$ python3 -q
>>> import numpy as np
>>> np.set_printoptions(precision=2, suppress=True, linewidth=140)
>>> tidy = lambda a: np.round(a, 2) + 0
>>> A = np.diag(np.array([9, 5, 8, 6, 8, 2])) + -1 * np.eye(6, k=1) + -1 * np.eye(6, k=-1)
>>> print(A)
[[ 9. -1.  0.  0.  0.  0.]
 [-1.  5. -1.  0.  0.  0.]
 [ 0. -1.  8. -1.  0.  0.]
 [ 0.  0. -1.  6. -1.  0.]
 [ 0.  0.  0. -1.  8. -1.]
 [ 0.  0.  0.  0. -1.  2.]]
>>> w, evecs = np.linalg.eigvalsh(A)
Traceback (most recent call last):
  File "<python-input-5>", line 1, in <module>
    w, evecs = np.linalg.eigvalsh(A)
    ^^^^^^^^
ValueError: too many values to unpack (expected 2)
>>> w, evecs = np.linalg.eigh(A)
>>> print((w > 1e-8).sum(), (w < -1e-8).sum())
6 0
>>> print(tidy(evecs.T @ evecs))
[[1. 0. 0. 0. 0. 0.]
 [0. 1. 0. 0. 0. 0.]
 [0. 0. 1. 0. 0. 0.]
 [0. 0. 0. 1. 0. 0.]
 [0. 0. 0. 0. 1. 0.]
 [0. 0. 0. 0. 0. 1.]]
>>> print(tidy(evecs.T @ A @ evecs))
[[1.83 0.   0.   0.   0.   0.  ]
 [0.   4.43 0.   0.   0.   0.  ]
 [0.   0.   5.41 0.   0.   0.  ]
 [0.   0.   0.   8.19 0.   0.  ]
 [0.   0.   0.   0.   8.83 0.  ]
 [0.   0.   0.   0.   0.   9.31]]
>>> print(tidy(np.linalg.svd(A, compute_uv=False)))
[9.31 8.83 8.19 5.41 4.43 1.83]
>>> print(np.unique(w.round(6) + 0, return_counts=True)[1])
[1 1 1 1 1 1]
>>> print(tidy(np.linalg.eigvalsh(A + -3 * np.eye(6))))
[-1.17  1.43  2.41  5.19  5.83  6.31]
>>> print(tidy(w))
[1.83 4.43 5.41 8.19 8.83 9.31]
>>> print(w.sum(), np.trace(A))
38.0 38.0
>>> print(tidy(np.linalg.eigvalsh(A @ A)))
[ 3.35 19.59 29.23 67.12 77.99 86.71]
>>> m1 = np.load("a.npy")
>>> print(m1)
[[0.5  0.33 0.17]
 [0.   1.   0.  ]
 [0.5  0.   0.5 ]]
>>> def softmax(z):
...     e = np.exp(z - z.max(axis=-1, keepdims=True))
...     return e / e.sum(axis=-1, keepdims=True)
... 
>>> print(tidy(softmax(m1[1] + 4)))
[0.21 0.58 0.21]
>>> scores = m1 @ m1.T / np.sqrt(3)
>>> print(tidy(softmax(scores)))
[[0.34 0.33 0.33]
 [0.3  0.45 0.25]
 [0.34 0.28 0.38]]
>>> print(tidy(softmax(scores)[1] @ m1))
[0.28 0.55 0.18]
>>> Q, evecs = np.linalg.qr(m1[:, :2])[0], np.linalg.qr(m1[:, 2:])[0]
>>> sigma = np.linalg.svd(Q.T @ evecs, compute_uv=False)
>>> print(tidy(np.degrees(np.arccos(sigma.clip(0, 1)))))
[25.49]
>>> print(tidy(sigma))
[0.9]
>>> M = np.load("m.npy")
>>> print(M)
[[ 3 -3  0 -1 -3 -1 -2  1]
 [-2  3  2  3 -3 -3 -2  3]
 [-2  3  2  3 -3 -3 -2  3]
 [-3  2  1  3 -3  0 -1  0]
 [-2  1  1  1  3  3  0  0]
 [-3  3  2  3  0  0 -3  0]
 [-2  1  1  2  0 -3  2  3]
 [ 1 -3 -1 -1 -1 -1 -1  0]]
>>> print(tidy(np.trace(np.linalg.pinv(M) @ M)))
7.0
>>> W0 = np.load("x.npy")
>>> print(W0)
[[ 2  0  0  0]
 [ 0  3  0  0]
 [ 0  0 -2  0]
 [ 0  0  0 -2]]
>>> other = np.linalg.invert(W0)
Traceback (most recent call last):
  File "<python-input-32>", line 1, in <module>
    other = np.linalg.invert(W0)
            ^^^^^^^^^^^^^^^^
AttributeError: module 'numpy.linalg' has no attribute 'invert'
>>> other = np.linalg.inv(W0)
>>> print(tidy(np.linalg.cond(W0)))
1.5
>>> print(tidy(np.linalg.slogdet(W0)[0]))
1.0
>>> print(tidy(other))
[[ 0.5   0.    0.    0.  ]
 [ 0.    0.33  0.    0.  ]
 [ 0.    0.   -0.5   0.  ]
 [ 0.    0.    0.   -0.5 ]]
>>> print((np.abs(other) > 1e-9).astype(int))
[[1 0 0 0]
 [0 1 0 0]
 [0 0 1 0]
 [0 0 0 1]]
>>> x = np.array([2, -3, -1, 2])
>>> target = other @ x
>>> coef, lr = np.zeros(4), 1 / np.linalg.norm(other, 2) ** 2
>>> for i in range(40):
...     coef -= lr * other.T @ (other @ coef - target)
...     if i % 10 == 0: print(i, round(np.linalg.norm(other @ coef - target), 2))
... 
0 0.56
10 0.0
20 0.0
30 0.0
>>> print(tidy(coef))
[ 2. -3. -1.  2.]
>>> r0 = np.array([-3, 0, 3, -2, 1, 2])
>>> r1 = np.array([2, 3, 2, 0, 3, 3, 2, 1])
>>> arr = r0[:, None] + r1[None, :]
>>> print(arr)
[[-1  0 -1 -3  0  0 -1 -2]
 [ 2  3  2  0  3  3  2  1]
 [ 5  6  5  3  6  6  5  4]
 [ 0  1  0 -2  1  1  0 -1]
 [ 3  4  3  1  4  4  3  2]
 [ 4  5  4  2  5  5  4  3]]
>>> left, sigma, Vh = np.linalg.svd(arr)
>>> evecs = Vh[:(sigma > 1e-8).sum()]
>>> rng = np.random.default_rng(252)
>>> x = arr[4] + -2 * arr[0] + rng.integers(2) * np.eye(8)[2]
>>> print(x)
[5. 4. 6. 7. 4. 4. 5. 6.]
>>> print(np.allclose(evecs.T @ evecs @ x, x))
False
>>> left, sigma, Vh = np.linalg.svd(arr)
>>> print(np.argmax(sigma[:-1] / (sigma[1:] + 1e-6)) + 1)
2
>>> other = left[:, :2] @ np.diag(sigma[:2]) @ Vh[:2]
>>> print(np.linalg.matrix_rank(other))
2
>>> print(tidy(np.linalg.norm(arr - other, 2)), tidy(sigma[2]))
0.0 0.0
>>> print(tidy(other))
[[-1.  0. -1. -3.  0.  0. -1. -2.]
 [ 2.  3.  2.  0.  3.  3.  2.  1.]
 [ 5.  6.  5.  3.  6.  6.  5.  4.]
 [ 0.  1.  0. -2.  1.  1.  0. -1.]
 [ 3.  4.  3.  1.  4.  4.  3.  2.]
 [ 4.  5.  4.  2.  5.  5.  4.  3.]]
>>> print(tidy(np.abs(arr - other).max()))
0.0
>>> print([round(float(x), 2) for x in np.linalg.svd(arr, compute_uv=False)[:3]])
[21.58, 4.7, 0.0]
>>> print(np.linalg.matrix_rank(arr, rtol=0.1))
2
>>> K = np.load("layer1.npy")
>>> print(K)
[[ 0  3 -1]
 [-1  0  3]
 [ 3 -1  0]]
>>> print(tidy(softmax(10 * W0[0])))
[1. 0. 0. 0.]
>>> print(tidy(softmax(W0[0])))
[0.71 0.1  0.1  0.1 ]
>>> print(tidy(softmax(W0).sum(axis=1)))
[1. 1. 1. 1.]
>>> scores = W0 @ W0.T / np.sqrt(4)
>>> print(tidy(softmax(scores)))
[[0.71 0.1  0.1  0.1 ]
 [0.01 0.97 0.01 0.01]
 [0.1  0.1  0.71 0.1 ]
 [0.1  0.1  0.1  0.71]]
>>> print(tidy(softmax(scores + np.triu(np.full(scores.shape, -np.inf), 1))))
[[1.   0.   0.   0.  ]
 [0.01 0.99 0.   0.  ]
 [0.11 0.11 0.79 0.  ]
 [0.1  0.1  0.1  0.71]]
>>> print(softmax(scores).round(6).argmax(axis=1))
[0 1 2 3]
>>> other = np.linalg.inv(K)
>>> print(tidy(np.linalg.slogdet(K)[0]))
1.0
>>> print(tidy(np.linalg.inv(other)))
[[ 0.  3. -1.]
 [-1.  0.  3.]
 [ 3. -1.  0.]]
>>> print(K @ (-1.0) ** np.arange(3))
[-4.  2.  4.]
>>> print(np.allclose(K @ K.T, K.T @ K))
True
>>> print(tidy(np.sort(np.abs(np.fft.fft(K[0])))), tidy(np.sort(np.linalg.svd(K, compute_uv=False))))
[2.   3.61 3.61] [2.   3.61 3.61]
>>> print(tidy(np.fft.fft(K[0])))
[ 2.+0.j   -1.-3.46j -1.+3.46j]
>>> E = np.load("run16.npy")
>>> print(E)
[[ 4 -1  4 -1  4 -1]
 [-9 -4 -9 -4 -9 -4]
 [-3  8 -3  8 -3  8]
 [ 4 -1  4 -1  4 -1]
 [-9 -4 -9 -4 -9 -4]
 [-3  8 -3  8 -3  8]]
>>> proj = np.triu(np.array([[-9, 4, 3], [7, -8, -8], [-9, 3, -5]]), 1) + np.eye(3)
>>> other = proj @ K @ np.linalg.inv(proj)
>>> print(tidy(np.poly(other)))
[  1.   0.   9. -26.]
>>> print(tidy(np.linalg.det(other)))
26.0
>>> print(np.linalg.matrix_rank(other))
3
>>> print(np.trace(other), np.trace(K))
0.0 0
>>> print(other)
[[   5.  -20. -164.]
 [ -25.  108.  942.]
 [   3.  -13. -113.]]
>>> data = np.load("sample18.npy")
>>> print(data)
[[ 1 -2  4 -8]
 [ 1 -1  1 -1]
 [ 1  0  0  0]]
>>> r0 = np.array([5, -3])
>>> print(np.polyval(r0, data[1]))
[ 2 -8  2 -8]
>>> print(np.convolve(data[1], r0))
[ 5 -8  8 -8  3]
>>> other = np.array([[4, 2], [5, 5], [5, 4], [3, 4]])
>>> print(np.linalg.matrix_rank(np.vstack([data, other.T])))
4
>>> other @ data
Traceback (most recent call last):
  File "<python-input-94>", line 1, in <module>
    other @ data
    ~~~~~~^~~~~~
ValueError: matmul: Input operand 1 has a mismatch in its core dimension 0, with gufunc signature (n?,k),(k,m?)->(n?,m?) (size 3 is different from 2)
>>> print(np.einsum("ik,kj->ji", data, other))
[[-10   1   4]
 [-24  -3   2]]
>>> print(np.einsum("ik,kj->ij", data, other))
[[-10 -24]
 [  1  -3]
 [  4   2]]
>>> print(np.einsum("ij,ij->i", data, data))
[85  4  1]
>>> r0, r1 = data[1], data[2]
>>> print(r0 @ r0)
4
>>> p = (r0 @ r1) / (r0 @ r0) * r0
>>> print(np.linalg.matrix_rank(np.outer(r0, r1)))
1
>>> print(np.outer(r0, r1))
[[ 1  0  0  0]
 [-1  0  0  0]
 [ 1  0  0  0]
 [-1  0  0  0]]
>>> print(r1 - p)
[ 0.75  0.25 -0.25  0.25]
>>> left, sigma = np.linalg.svd(data)
Traceback (most recent call last):
  File "<python-input-104>", line 1, in <module>
    left, sigma = np.linalg.svd(data)
    ^^^^^^^^^^^
ValueError: too many values to unpack (expected 2)
>>> left, sigma, Vh = np.linalg.svd(data, full_matrices=False)
>>> print(tidy(sigma))
[9.37 1.4  0.57]
>>> print(tidy(np.cumsum(sigma ** 2) / np.sum(sigma ** 2)))
[0.97 1.   1.  ]
>>> print(tidy(Vh @ Vh.T))
[[1. 0. 0.]
 [0. 1. 0.]
 [0. 0. 1.]]
>>> print(tidy(left.T @ data @ Vh.T))
[[9.37 0.   0.  ]
 [0.   1.4  0.  ]
 [0.   0.   0.57]]
>>> print((sigma > 1e-8).sum())
3
>>> print(tidy(np.sqrt((sigma ** 2).sum())), tidy(np.linalg.norm(data)))
9.49 9.49
